% python3 -q
>>> import numpy as np
>>> import numpy.linalg as la
>>> np.set_printoptions(precision=2, suppress=True, linewidth=200)
>>> def rnd(a):
...     return np.round(a, 2) + 0
... 
>>> m1 = np.loadtxt("block13.csv", delimiter=",")
>>> m1
array([[1., 0., 0.],
       [0., 1., 0.],
       [0., 0., 1.]])
>>> rnd(np.sort(la.eigvals(m1).real))
array([1., 1., 1.])
>>> (m1 != 0).astype(int)
array([[1, 0, 0],
       [0, 1, 0],
       [0, 0, 1]])
>>> m1 @ m1
array([[1., 0., 0.],
       [0., 1., 0.],
       [0., 0., 1.]])
>>> B = la.inv(m1)
>>> rnd(la.inv(B))
array([[1., 0., 0.],
       [0., 1., 0.],
       [0., 0., 1.]])
>>> m1 @ B
array([[1., 0., 0.],
       [0., 1., 0.],
       [0., 0., 1.]])
>>> (np.abs(B) > 1e-9).astype(int)
array([[1, 0, 0],
       [0, 1, 0],
       [0, 0, 1]])
>>> np.allclose(B, m1.T)
True
>>> rnd(la.cond(m1))
np.float64(1.0)
>>> W1 = np.array([[0, 2, 3], [3, 2, 1], [3, 1, 3]])
>>> b = np.array([2, 3, 8])
>>> act = np.maximum(m1 @ W1 + b, 0)
>>> (act > 0).mean(axis=0)
array([1., 1., 1.])
>>> (act > 0).astype(int)
array([[1, 1, 1],
       [1, 1, 1],
       [1, 1, 1]])
>>> Z = np.array([[2, 0], [2, 0], [1, 1]])
>>> act @ Z
array([[25., 11.],
       [29.,  9.],
       [29., 11.]])
>>> (act @ Z).round(6).argmax(axis=1)
array([0, 0, 0])
>>> W1 @ Z
array([[ 7,  3],
       [11,  1],
       [11,  3]])
>>> L = la.cholesky(m1)
>>> m1 / np.sqrt(np.outer(np.diag(m1), np.diag(m1)))
array([[1., 0., 0.],
       [0., 1., 0.],
       [0., 0., 1.]])
>>> np.diag(L) ** 2
array([1., 1., 1.])
>>> proj = np.triu(np.array([[-1, 3, -2], [1, 0, 0], [-3, 3, -2]]), 1) + np.eye(3)
>>> B = proj @ m1 @ la.inv(proj)
>>> np.trace(B), np.trace(m1)
(np.float64(3.0), np.float64(3.0))
>>> B
array([[1., 0., 0.],
       [0., 1., 0.],
       [0., 0., 1.]])
>>> la.matrix_rank(B)
np.int64(3)
>>> X = np.array([[-12.0, -9.0, -5.0], [28.0, 20.0, 10.0], [-2.0, -1.0, 1.0]])
>>> X
array([[-12.,  -9.,  -5.],
       [ 28.,  20.,  10.],
       [ -2.,  -1.,   1.]])
>>> U, sv, VT = la.svd(X)
>>> np.argmax(sv[:-1] / (sv[1:] + 1e-6)) + 1
np.int64(1)
>>> B = U[:, :1] @ np.diag(sv[:1]) @ VT[:1]
>>> rnd(np.abs(X - B).max())
np.float64(1.52)
>>> rnd(la.norm(X - B, 2)), rnd(sv[1])
(np.float64(1.74), np.float64(1.74))
>>> la.matrix_rank(X, rtol=0.05)
np.int64(1)
>>> mat = np.loadtxt("out17.csv", delimiter=",")
>>> mat
array([[ 0., -1., -2.,  0., -1.],
       [ 0.,  0.,  0.,  0.,  0.],
       [ 0.,  5., 10.,  0.,  5.],
       [ 0.,  2.,  4.,  0.,  2.],
       [ 0., -4., -8.,  0., -4.]])
>>> U, sv, VT = la.svd(mat)
>>> V = VT[:(sv > 1e-8).sum()]
>>> rng = np.random.default_rng(62)
>>> x = mat[2] + 2 * mat[1] + rng.integers(2) * np.eye(5)[1]
>>> x
array([ 0.,  5., 10.,  0.,  5.])
>>> np.allclose(V.T @ V @ x, x)
True
>>> r = la.matrix_rank(mat)
>>> r
np.int64(1)
>>> null = la.svd(mat)[2][r:].T
>>> [int(la.matrix_rank(mat[:, :j + 1])) for j in range(5)]
[0, 1, 1, 1, 1]
>>> mat[3] @ mat[4]
np.float64(-48.0)
>>> rnd(la.norm(mat[3], 1)), rnd(la.norm(mat[3], np.inf))
(np.float64(8.0), np.float64(4.0))
>>> rnd(la.norm(mat, axis=1))
array([ 2.45,  0.  , 12.25,  4.9 ,  9.8 ])
>>> rnd(mat @ la.pinv(mat) @ mat)
array([[ 0., -1., -2.,  0., -1.],
       [ 0.,  0.,  0.,  0.,  0.],
       [ 0.,  5., 10.,  0.,  5.],
       [ 0.,  2.,  4.,  0.,  2.],
       [ 0., -4., -8.,  0., -4.]])
>>> np.abs(np.diag(la.qr(mat)[1])) > 1e-9
array([False,  True, False, False, False])
>>> np.unique(mat.round(6), axis=0).shape
(5, 5)
>>> la.lstsq(mat[:-1].T, mat[-1])[2]
np.int32(1)
>>> feats = 0.2 ** np.abs(np.subtract.outer(np.arange(4), np.arange(4)))
>>> rnd(feats)
array([[1.  , 0.2 , 0.04, 0.01],
       [0.2 , 1.  , 0.2 , 0.04],
       [0.04, 0.2 , 1.  , 0.2 ],
       [0.01, 0.04, 0.2 , 1.  ]])
>>> Q = feats.astype(float).copy()
>>> for j in range(4):
...     Q[:, j] -= Q[:, :j] @ (Q[:, :j].T @ Q[:, j])
...     Q[:, j] /= la.norm(Q[:, j])
... 
>>> rnd(Q)
array([[ 0.98, -0.2 ,  0.  ,  0.  ],
       [ 0.2 ,  0.96, -0.2 ,  0.  ],
       [ 0.04,  0.19,  0.96, -0.2 ],
       [ 0.01,  0.04,  0.19,  0.98]])
>>> z = rng.permutation(4)
>>> B = feats[:, z] * rng.choice([-1, 1], 4)
>>> rnd(B)
array([[ 1.  , -0.04, -0.01, -0.2 ],
       [ 0.2 , -0.2 , -0.04, -1.  ],
       [ 0.04, -1.  , -0.2 , -0.2 ],
       [ 0.01, -0.2 , -1.  , -0.04]])
>>> U, _, VT = la.svd(feats.T @ B)
>>> z
array([0, 2, 3, 1])
>>> rnd(la.lstsq(feats, B)[0])
array([[ 1.,  0.,  0.,  0.],
       [ 0.,  0.,  0., -1.],
       [ 0., -1.,  0.,  0.],
       [ 0.,  0., -1.,  0.]])
>>> rnd(U @ VT)
array([[ 1.,  0.,  0.,  0.],
       [ 0.,  0.,  0., -1.],
       [ 0., -1.,  0.,  0.],
       [ 0.,  0., -1.,  0.]])
>>> Q, V = la.qr(B[:, :1])[0], la.qr(B[:, 1:])[0]
>>> sv = la.svd(Q.T @ V, compute_uv=False)
>>> rnd(sv)
array([0.39])
>>> (sv > 0.9).sum()
np.int64(0)
>>> rnd(np.degrees(np.arccos(sv.clip(0, 1))))
array([67.27])
>>> t3 = np.stack([feats, -1 * feats, feats[::-1]])
>>> la.matrix_rank(t3)
array([4, 4, 4])
>>> la.matrix_rank(t3.reshape(3, -1))
np.int64(2)
>>> (t3 @ feats.T).shape
(3, 4, 4)
>>> f = np.array([8, 7, 2, 4])
>>> B = feats + np.outer(f, np.eye(4)[2])
>>> la.matrix_rank(la.inv(B) - la.inv(feats), tol=1e-8)
np.int64(1)
>>> rnd(la.det(B) / la.det(feats)), rnd(1 + la.solve(feats, f)[2])
(np.float64(0.87), np.float64(0.87))
>>> arr = np.loadtxt("run5.csv", delimiter=",")
>>> arr
array([[  4.12,   2.21,   2.38],
       [  5.16,   2.05,   2.52],
       [ -5.17,  -7.1 ,   7.17],
       [ -3.65, -10.19,   5.07],
       [-11.76, -28.47,  13.93],
       [ -5.17,  -8.31,   6.79],
       [  3.71,   2.43,   3.52],
       [  3.77,   2.08,   2.7 ],
       [-13.75, -27.53,  14.12],
       [  2.67,   2.59,   1.96],
       [-12.81, -28.01,  13.54],
       [ -4.59,  -9.67,   6.09],
       [-13.33, -28.1 ,  14.16],
       [ -2.3 ,  -8.39,   6.27],
       [ -2.35,  -8.48,   5.49],
       [  4.52,   1.34,   1.7 ],
       [  4.61,  -0.68,   1.98],
       [ -2.51,  -7.61,   6.35],
       [-13.52, -27.62,  12.99],
       [ -4.96,  -7.27,   5.55],
       [  3.83,   1.61,   1.2 ],
       [-12.78, -27.4 ,  13.64]])
>>> z = arr[:, 1] > np.median(arr[:, 1])
>>> f = arr[z].mean(axis=0) - arr[~z].mean(axis=0)
>>> ((arr - arr.mean(axis=0)) @ f > 0).astype(int)
array([1, 1, 1, 1, 0, 1, 1, 1, 0, 1, 0, 0, 0, 1, 1, 1, 1, 1, 0, 1, 1, 0])
>>> np.argsort(-np.abs(f).round(6), kind="stable")
array([1, 0, 2])
>>> rnd(f)
array([10.52, 18.53, -6.82])
>>> rnd((((arr - arr.mean(axis=0)) @ f > 0) == z).mean())
np.float64(0.82)
>>> F = np.array([[2, 0, 0], [0, -2, 0], [0, 0, -1]])
>>> F
array([[ 2,  0,  0],
       [ 0, -2,  0],
       [ 0,  0, -1]])
>>> ev, V = la.eigh(F)
>>> x = np.array([3, -1, 3])
>>> V * np.maximum(ev, 0) @ V.T
array([[2., 0., 0.],
       [0., 0., 0.],
       [0., 0., 0.]])
>>> x @ F @ x
np.int64(7)
>>> z = rng.permutation(3)
>>> z
array([1, 2, 0])
>>> B = F[z][:, z]
>>> np.diag(B)
array([-2, -1,  2])
>>> np.allclose(B, F)
False
>>> B
array([[-2,  0,  0],
       [ 0, -1,  0],
       [ 0,  0,  2]])
>>> rnd(np.sort(np.abs(la.eigvals(B))))
array([1., 2., 2.])
>>> B = F / np.sqrt((F ** 2).mean(axis=1, keepdims=True))
>>> rnd(F - F.mean(axis=1, keepdims=True))
array([[ 1.33, -0.67, -0.67],
       [ 0.67, -1.33,  0.67],
       [ 0.33,  0.33, -0.67]])
>>> rnd(B[2])
array([ 0.  ,  0.  , -1.73])
>>> la.matrix_rank(F - F.mean(axis=1, keepdims=True))
np.int64(2)
>>> rnd(la.norm(B, axis=1))
array([1.73, 1.73, 1.73])
>>> K = np.cumsum(np.array([[3, 1, 2],
...     [0, 0, 3],
...     [1, 3, 2],
...     [2, 3, 0],
...     [3, 2, 1],
...     [2, 0, 3],
...     [3, 1, 0],
...     [1, 1, 3],
...     [1, 0, 3],
...     [3, 3, 0],
...     [1, 1, 2],
...     [0, 0, 1],
...     [0, 0, 1],
...     [2, 2, 2],
...     [3, 3, 2],
...     [2, 2, 2],
...     [0, 0, 0],
...     [2, 3, 2],
...     [2, 1, 0],
...     [2, 0, 0]]), axis=0)
>>> K
array([[ 3,  1,  2],
       [ 3,  1,  5],
       [ 4,  4,  7],
       [ 6,  7,  7],
       [ 9,  9,  8],
       [11,  9, 11],
       [14, 10, 11],
       [15, 11, 14],
       [16, 11, 17],
       [19, 14, 17],
       [20, 15, 19],
       [20, 15, 20],
       [20, 15, 21],
       [22, 17, 23],
       [25, 20, 25],
       [27, 22, 27],
       [27, 22, 27],
       [29, 25, 29],
       [31, 26, 29],
       [33, 26, 29]])
>>> proj = K @ la.solve(K.T @ K, K.T)
>>> rnd(proj @ K[:, 2])
array([ 2.,  5.,  7.,  7.,  8., 11., 11., 14., 17., 17., 19., 20., 21., 23., 25., 27., 27., 29., 29., 29.])
>>> np.allclose(proj @ proj, proj)
True
